$ python3 -q
>>> import numpy as np
>>> np.set_printoptions(suppress=True, linewidth=140)
>>> J = np.load("case5.npy")
>>> J
array([[-5.,  0., -2.],
       [ 0., -3.,  0.],
       [ 4.,  0.,  1.]])
>>> x0 = np.array([1, 1, 0])
>>> y = J @ x0
>>> beta, lr = np.zeros(3), 1 / np.linalg.norm(J, 2) ** 2
>>> for i in range(50):
...     beta -= lr * J.T @ (J @ beta - y)
...     if i % 10 == 0: print(i, round(np.linalg.norm(J @ beta - y), 3))
... 
0 2.415
10 0.303
20 0.135
30 0.126
40 0.121
>>> beta.round(3)
array([0.915, 1.   , 0.248])
>>> M2 = np.array([[-1, 0], [1, -3], [1, 1]])
>>> M2.T @ J.T
array([[ 3., -3., -3.],
       [-2.,  9.,  1.]])
>>> np.linalg.matrix_rank(np.vstack([J, M2.T]))
np.int64(3)
>>> np.vstack([J, M2.T]).shape
(5, 3)
>>> np.einsum("ik,kj->ij", J, M2)
array([[ 3., -2.],
       [-3.,  9.],
       [-3.,  1.]])
>>> J @ M2
array([[ 3., -2.],
       [-3.,  9.],
       [-3.,  1.]])
>>> np.einsum("ij,ij->i", J, J)
array([29.,  9., 17.])
>>> E = np.load("out5.npy")
>>> E
array([[ 1,  3,  0,  0,  0],
       [-3, -3,  0,  0,  0],
       [ 0,  0,  1, -2,  2],
       [ 0,  0,  0,  3,  0],
       [ 0,  0, -1,  1,  2]])
>>> # 2 groups of indices that never mix
>>> t3 = np.stack([E, 3 * E, E[::-1]])
>>> np.linalg.matrix_rank(t3)
array([5, 5, 5])
>>> np.einsum("bij,cij->bc", t3, t3)
array([[ 52, 156,   9],
       [156, 468,  27],
       [  9,  27,  52]])
>>> np.linalg.matrix_rank(t3.reshape(3, -1))
np.int64(2)
